% python3 -q
>>> import numpy as np
>>> import numpy.linalg as la
>>> np.set_printoptions(precision=1, suppress=True, linewidth=140, floatmode="fixed")
>>> rd = lambda a: np.round(a, 1) + 0
>>> F = np.load("a.npy")
>>> F
array([[ 1,  1, -1, -1, -1, -1,  1,  1],
       [ 1,  1,  1,  1,  1,  1,  1,  1],
       [ 1, -1, -1,  1, -1,  1,  1, -1]])
>>> rng = np.random.default_rng(6090)
>>> out = F + rng.integers(-2, 3, (3, 2)) @ rng.integers(-2, 3, (2, 8))
>>> print(out)
[[-1  2 -1 -2  3 -4  4  1]
 [-3  4  0  0  7 -3  6  0]
 [ 3 -1 -2  3 -7  6 -3 -2]]
>>> print(rd(la.svd(out - F, compute_uv=False)))
[14.8  3.4  0.0]
>>> np.abs(out - F).sum(axis=1)
array([14, 25, 21])
>>> out - F
array([[-2,  1,  0, -1,  4, -3,  3,  0],
       [-4,  3, -1, -1,  6, -4,  5, -1],
       [ 2,  0, -1,  2, -6,  5, -4, -1]])
>>> u, v = F[0], F[2]
>>> print(u @ v)
0
>>> p = (u @ v) / (u @ u) * u
>>> rd(la.norm(u + v) ** 2 + la.norm(u - v) ** 2)
np.float64(32.0)
>>> print((v - p) @ u)
0.0
>>> mat = np.load("test16.npy")
>>> mat
array([[ 9, -6, -3],
       [-6, 20, -6],
       [-3, -6,  5]])
>>> # rank 2
>>> print(la.matrix_rank(mat, rtol=0.1))
2
>>> print([round(float(x), 1) for x in la.svd(mat, compute_uv=False)[:3]])
[23.7, 10.3, 0.0]
>>> rd(la.norm(mat, 2) / la.norm(mat))
np.float64(0.9)
>>> Uu, sig, Vh = la.svd(mat)
>>> np.argmax(sig[:-1] / (sig[1:] + 1e-6)) + 1
np.int64(2)
>>> out = Uu[:, :2] @ np.diag(sig[:2]) @ Vh[:2]
>>> rd(la.norm(mat - out, 2)), rd(sig[2])
(np.float64(0.0), np.float64(0.0))
>>> la.matrix_rank(out)
np.int64(2)
>>> rd(out)
array([[ 9.0, -6.0, -3.0],
       [-6.0, 20.0, -6.0],
       [-3.0, -6.0,  5.0]])
>>> rk = la.matrix_rank(mat)
>>> rk
np.int64(2)
>>> N = la.svd(mat)[2][rk:].T
>>> rd(N @ N.T)
array([[0.3, 0.2, 0.4],
       [0.2, 0.1, 0.3],
       [0.4, 0.3, 0.6]])
>>> [int(la.matrix_rank(np.delete(mat, i, axis=0))) for i in range(3)]
[2, 2, 2]
>>> N.shape
(3, 1)
>>> print([int(la.matrix_rank(mat[:, :j + 1])) for j in range(3)])
[1, 2, 2]
>>> [int(la.matrix_rank(mat[:i])) for i in range(1, len(mat) + 1)]
[1, 2, 2]
>>> np.allclose(mat @ N, 0)
True
